$ ipython --no-banner

In [1]: import numpy as np

In [2]: np.set_printoptions(precision=2, suppress=True, linewidth=100, floatmode="fixed")

In [3]: arr = np.load("run0.npy")

In [4]: print(arr)
[[-2.28  1.80  8.40  3.12 -3.36]
 [-0.01 -0.27 -0.26  0.50  0.56]
 [ 1.64 -1.04 -5.77 -2.69  1.89]]

In [5]: # rank 2

In [6]: f, g = arr[0], arr[2]

In [7]: print(round(f @ g, 2))
-68.82

In [8]: round(float(f @ f), 2)
Out[8]: 100.02

In [9]: p = (f @ g) / (f @ f) * f

In [10]: np.linalg.matrix_rank(np.outer(f, g))
Out[10]: np.int64(1)

In [11]: np.round(np.linalg.norm(f + g) ** 2 + np.linalg.norm(f - g) ** 2, 2)
Out[11]: np.float64(295.79)

In [12]: g - p
Out[12]: array([ 0.07,  0.20,  0.01, -0.54, -0.42])

In [13]: round(float(np.linalg.norm(arr, 2) / np.linalg.norm(arr)), 2)
Out[13]: 1.0

In [14]: np.linalg.matrix_rank(arr, rtol=0.1)
Out[14]: np.int64(1)

In [15]: np.argsort(-np.linalg.norm(arr, axis=0).round(6), kind="stable")[:3]
Out[15]: array([2, 3, 4])

In [16]: np.linalg.cond(arr) > 100
Out[16]: np.True_

In [17]: T = np.stack([arr, -1 * arr, arr[::-1]])

In [18]: print(T.sum(axis=0))
[[ 1.64 -1.04 -5.77 -2.69  1.89]
 [-0.01 -0.27 -0.26  0.50  0.56]
 [-2.28  1.80  8.40  3.12 -3.36]]

In [19]: T.shape
Out[19]: (3, 3, 5)

In [20]: F = np.load("block11.npy")

In [21]: print(F)
[[ 1.00  2.00 -2.00]
 [ 1.00 -1.00  2.00]
 [ 0.00  0.00  3.00]]

In [22]: x = np.array([3, 0, 1])

In [23]: target = F @ x

In [24]: target
Out[24]: array([1.00, 5.00, 3.00])

In [25]: np.round(np.linalg.solve(F.T, F[1]), 2) + 0
Out[25]: array([0.00, 1.00, 0.00])

In [26]: np.linalg.solve(F, 3 * target)
Out[26]: array([ 9.00, -0.00,  3.00])

In [27]: np.linalg.solve(F, target)
Out[27]: array([ 3.00, -0.00,  1.00])

In [28]: print(np.linalg.solve(F, target + F[:, 2]))
[ 3.00 -0.00  2.00]

In [29]: np.linalg.solve(F, F[:, 1])
Out[29]: array([0.00, 1.00, 0.00])

In [30]: print(round(np.linalg.norm(F[0] - F[2]), 2))
5.48

In [31]: F[0] @ F[2]
Out[31]: np.float64(-6.0)

In [32]: round(float(np.linalg.norm(F[0], 1)), 2), round(float(np.linalg.norm(F[0], np.inf)), 2)
Out[32]: (5.0, 2.0)

In [33]: print(np.round(np.linalg.norm(F) ** 2 / np.linalg.norm(F, 2) ** 2, 2))
1.23

In [34]: np.linalg.norm(F, axis=2)
AxisError: axis 2 is out of bounds for array of dimension 2


In [35]: B = np.linalg.invert(F)
AttributeError: module 'numpy.linalg' has no attribute 'invert'


In [36]: B = np.inv(F)
AttributeError: module 'numpy' has no attribute 'inv'


In [37]: B = np.linalg.inv(F)

In [38]: round(np.linalg.cond(F), 2)
Out[38]: np.float64(3.88)

In [39]: print(np.linalg.det(F) * B)
[[-3.00 -6.00  2.00]
 [-3.00  3.00 -4.00]
 [-0.00 -0.00 -3.00]]

In [40]: B
Out[40]: 
array([[ 0.33,  0.67, -0.22],
       [ 0.33, -0.33,  0.44],
       [ 0.00,  0.00,  0.33]])

In [41]: np.round(F @ B, 2) + 0
Out[41]: 
array([[1.00, 0.00, 0.00],
       [0.00, 1.00, 0.00],
       [0.00, 0.00, 1.00]])

In [42]: np.round(np.linalg.slogdet(F)[0], 2)
Out[42]: np.float64(-1.0)

In [43]: print(round(float(np.linalg.det(F) * np.linalg.det(B)), 2))
1.0

In [44]: ev, vecs = np.linalg.eig(F)

In [45]: ev
Out[45]: array([ 1.73, -1.73,  3.00])

In [46]: np.round(np.prod(ev), 2)
Out[46]: np.float64(-9.0)

In [47]: print(np.round(F @ vecs[:, 0] - ev[0] * vecs[:, 0], 2) + 0)
[0.00 0.00 0.00]

In [48]: np.sort(np.linalg.eigvals(np.linalg.inv(F)))
Out[48]: array([-0.58,  0.33,  0.58])

In [49]: B = np.array([[1, -3, -3], [-2, 0, 0], [-1, 1, -2]])

In [50]: F @ B
Out[50]: 
array([[-1.00, -5.00,  1.00],
       [ 1.00, -1.00, -7.00],
       [-3.00,  3.00, -6.00]])

In [51]: B.T @ F.T
Out[51]: 
array([[-1.00,  1.00, -3.00],
       [-5.00, -1.00,  3.00],
       [ 1.00, -7.00, -6.00]])

In [52]: np.einsum("ij,ij->i", F, F)
Out[52]: array([9.00, 6.00, 9.00])

In [53]: np.linalg.matrix_rank(np.vstack([F, B.T]))
Out[53]: np.int64(3)

In [54]: np.einsum("ik,kj->ij", F, B)
Out[54]: 
array([[-1.00, -5.00,  1.00],
       [ 1.00, -1.00, -7.00],
       [-3.00,  3.00, -6.00]])

In [55]: m1 = np.loadtxt("w.csv", delimiter=",")

In [56]: m1
Out[56]: 
array([[0.14, 0.14, 0.29, 0.14, 0.29],
       [0.00, 0.75, 0.00, 0.25, 0.00],
       [0.25, 0.12, 0.25, 0.25, 0.12],
       [0.40, 0.20, 0.00, 0.40, 0.00],
       [0.00, 0.50, 0.25, 0.00, 0.25]])

In [57]: ev, vecs = np.linalg.eig(m1)

In [58]: print(ev)
[ 1.00 -0.08  0.18  0.28  0.42]

In [59]: np.sort(np.linalg.eigvals(m1.T))
Out[59]: array([-0.08,  0.18,  0.28,  0.42,  1.00])

In [60]: P = np.triu(np.array([[-1, -2, 0, -3, 2],
    ...:     [-3, 0, 0, 3, -1],
    ...:     [1, 2, -1, -3, -2],
    ...:     [-2, 0, 3, 2, 2],
    ...:     [-2, 0, 1, 1, -2]]), 1) + np.eye(5)

In [61]: B = P @ m1 @ np.linalg.inv(P)

In [62]: np.round(np.poly(B), 2) + 0
Out[62]: array([ 1.00, -1.79,  0.96, -0.17,  0.00,  0.00])

In [63]: round(np.linalg.det(B), 2)
Out[63]: np.float64(-0.0)

In [64]: round(np.trace(B), 2), np.round(np.trace(m1), 2)
Out[64]: (np.float64(1.79), np.float64(1.79))

In [65]: W2 = 20 * np.array([[-0.1, 0.7, 0.8], [1.0, 0.7, -1.4], [1.1, 1.0, -1.5]])

In [66]: rng = np.random.default_rng(852148)

In [67]: z = rng.integers(0, 3, 16)

In [68]: W0 = W2[z] + rng.normal(size=(16, 3))

In [69]: W0
Out[69]: 
array([[ 20.48,  13.71, -28.00],
       [ 19.85,  13.69, -27.22],
       [ 18.46,  13.45, -28.00],
       [ -1.79,  13.74,  14.93],
       [ 21.35,  20.03, -28.40],
       [ 19.74,  14.05, -26.39],
       [ 19.28,  14.12, -27.50],
       [ 20.31,  15.23, -28.19],
       [ 19.84,  19.80, -30.00],
       [ 19.46,  13.51, -27.92],
       [ -3.40,  14.69,  16.04],
       [ -1.95,  14.59,  14.39],
       [ 22.92,  20.48, -29.83],
       [ -2.58,  14.47,  14.00],
       [ -0.90,  12.48,  15.40],
       [ 20.74,  12.84, -28.65]])

In [70]: z = rng.permutation(3)

In [71]: B = W0[:, z] * rng.choice([-1, 1], 3)

In [72]: print(B)
[[-28.00  20.48  13.71]
 [-27.22  19.85  13.69]
 [-28.00  18.46  13.45]
 [ 14.93  -1.79  13.74]
 [-28.40  21.35  20.03]
 [-26.39  19.74  14.05]
 [-27.50  19.28  14.12]
 [-28.19  20.31  15.23]
 [-30.00  19.84  19.80]
 [-27.92  19.46  13.51]
 [ 16.04  -3.40  14.69]
 [ 14.39  -1.95  14.59]
 [-29.83  22.92  20.48]
 [ 14.00  -2.58  14.47]
 [ 15.40  -0.90  12.48]
 [-28.65  20.74  12.84]]

In [73]: U, _, VT = np.linalg.svd(W0.T @ B)

In [74]: np.round(U @ VT, 2) + 0
Out[74]: 
array([[0.00, 1.00, 0.00],
       [0.00, 0.00, 1.00],
       [1.00, 0.00, 0.00]])

In [75]: print(z)
[2 0 1]

In [76]: M = np.load("dump.npy")

In [77]: M
Out[77]: 
array([[ 0.22,  0.42,  0.00,  0.27],
       [ 1.30,  1.64,  0.06,  1.25],
       [ 1.04,  0.48, -0.40,  1.05],
       [ 1.99,  1.81,  0.28,  1.31],
       [-0.22, -0.41, -0.23,  0.60],
       [-1.21, -0.20, -0.50, -0.82],
       [ 1.93,  1.73, -0.52,  0.66],
       [-0.29, -0.13,  0.24, -0.20],
       [-1.29, -1.55,  0.04, -0.35],
       [ 0.44,  0.46, -0.11,  0.14],
       [ 1.75,  1.70, -0.41,  0.54],
       [ 0.83,  0.67, -0.29,  1.01],
       [-0.08, -0.06, -0.27,  0.14],
       [-0.97, -1.03, -0.53, -0.61],
       [-0.39, -0.44, -0.01, -0.79],
       [-1.06, -0.73, -0.43, -0.75],
       [-1.33, -1.41,  0.28, -1.17],
       [-1.86, -1.42,  0.52, -0.72],
       [ 1.07,  0.57, -0.15,  0.46],
       [ 1.10,  1.36, -0.08,  0.51],
       [-0.97, -1.14,  0.35, -0.52],
       [ 1.78,  1.15,  0.18,  1.11],
       [-1.27, -0.91,  0.26, -0.67],
       [ 1.06,  1.33, -0.34,  0.97],
       [ 0.30, -0.64, -0.03,  0.07],
       [ 0.18, -0.24,  0.28, -0.20],
       [-0.06, -0.56, -0.12,  0.12],
       [ 0.81,  1.22, -0.18,  0.13]])

In [78]: x = np.array([0, 0, 1, 0])

In [79]: target = M @ x

In [80]: np.round(np.linalg.solve(M.T @ M, M.T @ target), 2) + 0
Out[80]: array([0.00, 0.00, 1.00, 0.00])

In [81]: target = target + 0.05 * rng.normal(size=28)

In [82]: target
Out[82]: 
array([-0.02,  0.06, -0.38,  0.29, -0.19, -0.49, -0.46,  0.21,  0.03, -0.06, -0.41, -0.29, -0.21,
       -0.62,  0.03, -0.46,  0.28,  0.53,  0.01, -0.08,  0.36,  0.13,  0.22, -0.29,  0.04,  0.30,
       -0.18, -0.17])

In [83]: coef, *_ = np.linalg.lstsq(M, target)

In [84]: round(np.linalg.norm(target - M @ coef), 2)
Out[84]: np.float64(0.24)

In [85]: [round(float(np.linalg.norm(np.linalg.solve(M.T @ M + lam * np.eye(4), M.T @ target))), 2) for lam in (0, 1, 10, 100)]
Out[85]: [0.99, 0.69, 0.19, 0.03]

In [86]: coef
Out[86]: array([ 0.04, -0.02,  0.99, -0.01])
